>>> import numpy as np
>>> np.set_printoptions(precision=1, suppress=True, linewidth=160, legacy="1.25")
>>> def rd(a):
...     return np.round(a, 1) + 0
... 
>>> mat = np.array([[5, 6, 5, 1], [2, 4, 7, 2]])
>>> mat
array([[5, 6, 5, 1],
       [2, 4, 7, 2]])
>>> Uu, sigma, Vt = np.linalg.svd(mat, full_matrices=False)
>>> print(rd(np.sqrt((sigma ** 2).sum())), rd(np.linalg.norm(mat)))
12.6 12.6
>>> print(np.allclose(Uu * sigma @ Vt, mat))
True
>>> print(rd(np.abs(Vt[0])))
[0.4 0.6 0.7 0.2]
>>> np.abs(Uu[:, 0]).round(6).argmax()
0
>>> print(rd(Uu.T @ Uu))
[[1. 0.]
 [0. 1.]]
>>> Y = mat / np.linalg.norm(mat, axis=1, keepdims=True)
>>> G = Y @ Y.T
>>> rd(np.degrees(np.arccos(np.clip(G[0, 1], -1, 1))))
27.0
>>> np.argwhere(np.triu(np.abs(G) > 0.95, 1))
array([], shape=(0, 2), dtype=int64)
>>> rd(G[0])
array([1. , 0.9])
>>> rd(G)
array([[1. , 0.9],
       [0.9, 1. ]])
>>> L = np.linalg.cholesky(G)
>>> print(rd(np.diag(L) ** 2))
[1.  0.2]
>>> A = np.array([[-2, -2, 3, -1], [0, 2, -2, 1], [0, 0, -1, -2], [0, 0, 0, 3]])
>>> print(A)
[[-2 -2  3 -1]
 [ 0  2 -2  1]
 [ 0  0 -1 -2]
 [ 0  0  0  3]]
>>> # triangular
>>> Y = A[0, 0] * A[1:] - np.outer(A[1:, 0], A[0])
>>> Y
array([[ 0, -4,  4, -2],
       [ 0,  0,  2,  4],
       [ 0,  0,  0, -6]])
>>> print(A[:, 0] / A[0, 0])
[ 1. -0. -0. -0.]
>>> np.flatnonzero(~Y.round(6).any(axis=1))
array([], dtype=int64)
>>> np.linalg.matrix_rank(Y), np.linalg.matrix_rank(A)
(3, 4)
>>> np.diff(Y, axis=0)
array([[  0,   4,  -2,   6],
       [  0,   0,  -2, -10]])
>>> np.count_nonzero(Y)
6
>>> print(rd(np.linalg.svd(Y, compute_uv=False)))
[7.6 5.7 1.1]
>>> np.abs(Y).max()
6
>>> Y.shape
(3, 4)
>>> data = np.loadtxt("a.csv", delimiter=",")
>>> print(rd(data))
[[ 0.5  0.5  0.2  0.1]
 [ 0.5  0.5 -0.2 -0.1]
 [ 0.2 -0.2  0.9  0. ]
 [ 0.1 -0.1  0.   1. ]]
>>> ev, V = np.linalg.eigh(data)
>>> x0 = np.array([1, 0, 2, 3])
>>> rd(np.linalg.eigvalsh(data[1:, 1:]))
array([0.5, 1. , 1. ])
>>> print(rd(x0 @ data @ x0))
14.0
>>> rd(V * np.maximum(ev, 0) @ V.T)
array([[ 0.5,  0.5,  0.2,  0.1],
       [ 0.5,  0.5, -0.2, -0.1],
       [ 0.2, -0.2,  0.9,  0. ],
       [ 0.1, -0.1,  0. ,  1. ]])
>>> rd(x0 @ data @ x0 / (x0 @ x0)), rd(ev[0]), rd(ev[-1])
(1.0, 0.0, 1.0)
>>> rd(V * np.abs(ev) @ V.T)
array([[ 0.5,  0.5,  0.2,  0.1],
       [ 0.5,  0.5, -0.2, -0.1],
       [ 0.2, -0.2,  0.9,  0. ],
       [ 0.1, -0.1,  0. ,  1. ]])
>>> x0 = np.array([2, 3, -2, 2])
>>> rd(np.linalg.eigvalsh(2 * data - np.eye(4)))
array([-1.,  1.,  1.,  1.])
>>> rd((x0 - data @ x0) @ (data @ x0))
0.0
>>> rd(np.eye(4) - data)
array([[ 0.5, -0.5, -0.2, -0.1],
       [-0.5,  0.5,  0.2,  0.1],
       [-0.2,  0.2,  0.1,  0. ],
       [-0.1,  0.1,  0. ,  0. ]])
>>> rd(data @ data @ x0)
array([ 2.3,  2.7, -2.1,  1.9])
>>> rd(data @ x0)
array([ 2.3,  2.7, -2.1,  1.9])
